% ipython --no-banner

In [1]: import numpy as np

In [2]: np.set_printoptions(precision=3, suppress=True, linewidth=160)

In [3]: rd = lambda a: np.round(a, 3) + 0

In [4]: K = np.loadtxt("layer19.csv", delimiter=",")

In [5]: K
Out[5]: 
array([[  8.568,   2.278,   8.516,   4.756,  -2.027,   0.178,   2.252,   5.213,  -4.73 ,   4.948,   5.049],
       [  4.765,   2.311,   4.941,   3.996,   2.604,  -4.979,  -0.7  ,   2.694,  -1.237,   5.449,   4.345],
       [  2.014,   1.224,   4.411,   4.168,   6.491,  -7.35 ,  -1.825,  -4.18 ,   1.593,   2.529,   4.527],
       [  0.732,   2.36 ,   3.283,   1.159,  -0.188,  -2.318,  -0.941,   4.693,   1.406,   6.03 ,   5.55 ],
       [ -3.817,  -3.911,   0.177,   2.357,  -1.906,  -5.595,   3.806,   1.038,   2.751,   3.17 ,   0.033],
       [ -3.516,  -3.789,  -2.706,   0.485,  -1.569,  -1.293,   1.016,   1.462,   1.309,   2.943,   1.767],
       [  3.215,   2.541,   5.249,   3.672,   3.161,  -0.955,  -0.779,  -0.272,  -1.742,   1.788,   0.117],
       [  1.588,   2.667,   2.826,  -3.076,  -2.651,  -0.426,   0.756,   7.232,  -1.288,   3.947,   1.469],
       [  2.16 ,   3.059,   7.552,   7.473,   7.878,  -6.372,  -0.581,  -3.057,  -1.4  ,   1.29 ,  -1.17 ],
       [  0.332,   0.962,   0.011,   2.506,  -3.596,   7.011,   1.643,  -0.529,  -2.288,  -5.092,  -3.718],
       [ -5.379,  -3.018,   1.965,   1.57 ,   1.052,   0.764,   2.927,  -5.286,  -0.029,  -5.02 , -10.229],
       [  1.507,   3.086,  -5.348,  -5.548,  -9.803,  12.494,   0.545,  10.428,  -3.349,   1.374,   3.622],
       [  4.779,   2.108,   4.722,   0.38 ,   0.191,  -2.471,  -0.295,   1.818,  -1.277,   1.963,   1.773],
       [ -4.733,  -0.53 ,  -7.52 ,  -3.057,  -5.275,   6.133,  -1.555,   6.378,   1.545,   2.526,   1.962],
       [  0.233,   0.928,  -2.007,   1.27 ,   2.73 ,   2.199,  -1.497,  -3.97 ,  -0.579,  -2.583,   0.683],
       [ -1.71 ,  -0.026,  -7.338,  -6.466,  -5.876,   6.079,  -0.582,   3.292,   1.576,   1.08 ,   4.969],
       [ -5.571,  -1.697,  -5.304,  -8.376,  -5.975,   7.482,   0.4  ,   5.912,   0.931,   0.097,  -4.149],
       [  0.268,   3.116,   4.55 ,  -0.205,   1.076,  -3.216,  -1.278,   3.035,   0.348,   4.17 ,   4.308],
       [  1.206,   0.341,  -0.646,   1.997,  -1.187,   4.896,  -0.292,   0.876,  -1.981,  -1.922,  -1.28 ],
       [ -4.73 ,  -1.502,  -6.792,  -2.169,  -2.794,   6.962,  -0.813,  -1.202,   1.312,  -3.766,  -3.013],
       [  6.504,  -1.554,   8.517,   7.73 ,   4.21 ,  -9.497,   2.568,  -5.483,  -2.427,   1.283,   1.854],
       [  5.416,   4.871,  -0.921,  -1.572,  -4.484,   6.974,  -2.256,   7.849,  -3.241,   3.512,   6.979]])

In [6]: rng = np.random.default_rng(79575)

In [7]: out = K + rng.integers(-2, 3, (22, 6)) @ rng.integers(-2, 3, (6, 11))

In [8]: rd(out)
Out[8]: 
array([[ 14.568,   4.278,   7.516,   9.756,  -7.027,  -0.822,   5.252,   7.213,  -7.73 ,  10.948,   3.049],
       [  3.765,   3.311,   5.941,   4.996,  -2.396,  -2.979,   3.3  ,   0.694,  -8.237,   6.449,   2.345],
       [  3.014,  -0.776,   5.411,   2.168,   7.491,  -1.35 ,  -3.825,  -7.18 ,   1.593,   0.529,   6.527],
       [  3.732,   7.36 ,  -1.717,   9.159,  -2.188, -13.318,   2.059,   5.693,   2.406,   2.03 ,   8.55 ],
       [  0.183,  -2.911,  -3.823,   7.357,  -3.906, -11.595,   2.806,   2.038,   4.751,   1.17 ,   2.033],
       [  1.484,  -5.789,  -0.706,  10.485,  -4.569,  -2.293,  -0.984,   0.462,   4.309,  -0.057,   8.767],
       [  9.215,   7.541,   3.249,   5.672,   0.161,   2.045,   5.221,  -2.272,  -7.742,   4.788,  -0.883],
       [  7.588,   0.667,   8.826,   2.924,  -8.651,   7.574,   2.756,   7.232,  -5.288,  11.947,   1.469],
       [  2.16 ,  -2.941,   9.552,   5.473,   3.878,   3.628,  -4.581,  -9.057,  -5.4  ,  -2.71 ,   0.83 ],
       [  8.332,  -2.038,   1.011,  12.506,  -6.596,   6.011,  -2.357,   0.471,   2.712,  -5.092,   2.282],
       [ -9.379,  -6.018,   3.965,  -2.43 ,   2.052,   7.764,   0.927, -11.286,  -2.029, -12.02 ,  -7.229],
       [  3.507,  -1.914,   2.652,   0.452, -16.803,  20.494,   0.545,   9.428,  -7.349,   6.374,   4.622],
       [  2.779,   3.108,   7.722,   6.38 ,  -4.809,  -7.471,   3.705,   4.818,  -4.277,   5.963,  -0.227],
       [ -0.733,   5.47 , -19.52 ,  -7.057,  -5.275,   3.133,   0.445,   1.378,  -2.455,  -5.474,   1.962],
       [  2.233,  -6.072,  -0.007,   9.27 ,  -4.27 ,   0.199,  -7.497,  -2.97 ,   1.421,  -3.583,   3.683],
       [  2.29 ,  -3.026, -11.338, -11.466,  -5.876,  12.079,  -5.582,   0.292,   1.576,  -0.92 ,   4.969],
       [-11.571,  -0.697, -10.304, -10.376,  -6.975,   2.482,   0.4  ,   0.912,  -2.069, -11.903,  -2.149],
       [  6.268,   3.116,   6.55 ,   7.795,  -4.924,  -3.216,   0.722,   5.035,  -1.652,  10.17 ,   4.308],
       [  7.206,   3.341,  -3.646,   3.997,  -0.187,   2.896,   0.708,   2.876,   0.019,   1.078,  -1.28 ],
       [  6.27 ,  -3.502,  -8.792,  -0.169,  -3.794,  11.962,  -4.813,  -0.202,   4.312,   1.234,  -2.013],
       [ 13.504,   6.446,   3.517,   5.73 ,   9.21 , -10.497,   7.568,  -3.483,  -1.427,   6.283,  -0.146],
       [ -2.584,   5.871,   5.079,  -1.572,  -3.484,   1.974,   1.744,  13.849,  -3.241,  10.512,   1.979]])

In [9]: print(np.linalg.matrix_rank(out - K, tol=1e-8))
6

In [10]: rd(np.linalg.svd(out - K, compute_uv=False))
Out[10]: array([37.368, 32.819, 28.833, 25.134, 21.222,  9.856,  0.   ,  0.   ,  0.   ,  0.   ,  0.   ])
